% ipython --no-banner

In [1]: import numpy as np

In [2]: import numpy.linalg as la

In [3]: np.set_printoptions(precision=3, suppress=True, linewidth=120, legacy="1.25")

In [4]: data = np.load("arr.npy")

In [5]: print(data)
[[2 0 0 0 0]
 [0 0 0 0 0]
 [0 0 2 0 0]
 [0 0 0 1 0]
 [0 0 0 0 3]]

In [6]: rk = la.matrix_rank(data)

In [7]: print(rk)
4

In [8]: null = la.svd(data)[2][rk:].T

In [9]: print(la.matrix_rank(data.T @ data), la.matrix_rank(data @ data.T))
4 4

In [10]: print([int(la.matrix_rank(data[:, :j + 1])) for j in range(5)])
[1, 1, 2, 3, 4]

In [11]: print([int(la.matrix_rank(np.delete(data, i, axis=0))) for i in range(5)])
[3, 4, 3, 3, 3]

In [12]: print(null @ null.T)
[[0. 0. 0. 0. 0.]
 [0. 1. 0. 0. 0.]
 [0. 0. 0. 0. 0.]
 [0. 0. 0. 0. 0.]
 [0. 0. 0. 0. 0.]]

In [13]: hat = np.triu(np.array([[3, 2, 1, -2, 0],
    ...:     [2, -3, -1, -3, -3],
    ...:     [2, -3, -2, 2, -1],
    ...:     [1, 3, -3, 1, -2],
    ...:     [2, -2, 1, -1, 1]]), 1) + np.eye(5)

In [14]: B = hat @ data @ la.inv(hat)

In [15]: print(np.trace(B), np.trace(data))
8.0 8

In [16]: print(B)
[[  2.  -4.  -4.  -2. -20.]
 [  0.   0.  -2.   1.  -9.]
 [  0.   0.   2.  -2.  -5.]
 [  0.   0.   0.   1.  -4.]
 [  0.   0.   0.   0.   3.]]

In [17]: print(np.poly(B))
[  1.  -8.  23. -28.  12.   0.]

In [18]: print(hat @ data - data @ hat)
[[ 0. -4.  0.  2.  0.]
 [ 0.  0. -2. -3. -9.]
 [ 0.  0.  0. -2. -1.]
 [ 0.  0.  0.  0. -4.]
 [ 0.  0.  0.  0.  0.]]

In [19]: left, s, VT = la.svd(B)

In [20]: vecs = VT[:(s > 1e-8).sum()]

In [21]: rng = np.random.default_rng(36567)

In [22]: x = B[1] + 4 * B[3] + rng.integers(2) * np.eye(5)[3]

In [23]: print(x)
[  0.   0.  -2.   5. -25.]

In [24]: print(np.allclose(vecs.T @ vecs @ x, x))
True

In [25]: print(la.matrix_rank(np.vstack([B, x])))
4

In [26]: print(np.diag(vecs.T @ vecs))
[0.2 0.8 1.  1.  1. ]

In [27]: print(np.round(la.norm(data, 2) / la.norm(data), 3))
0.707

In [28]: print([round(float(x), 3) for x in la.svd(data, compute_uv=False)[:3]])
[3.0, 2.0, 2.0]

In [29]: J = np.loadtxt("case0.csv", delimiter=",")

In [30]: print(J)
[[ 0.  6.  1. -5.  3.  3. -8.  7. -4.]
 [-6.  0. -6.  0.  6.  8.  2.  0.  3.]
 [-1.  6.  0.  1. -5.  6. -9. -2.  1.]
 [ 5.  0. -1.  0. -8. -1. -1. -3.  4.]
 [-3. -6.  5.  8.  0.  5. -4.  1. -5.]
 [-3. -8. -6.  1. -5.  0. -6. -1.  0.]
 [ 8. -2.  9.  1.  4.  6.  0. -1.  1.]
 [-7.  0.  2.  3. -1.  1.  1.  0. -3.]
 [ 4. -3. -1. -4.  5.  0. -1.  3.  0.]]

In [31]: print(np.allclose(J[:-1].T @ la.lstsq(J[:-1].T, J[-1])[0], J[-1]))
True

In [32]: print(la.lstsq(J[:-1].T, J[-1])[2])
8

In [33]: print(np.unique(J.round(6), axis=0).shape)
(9, 9)
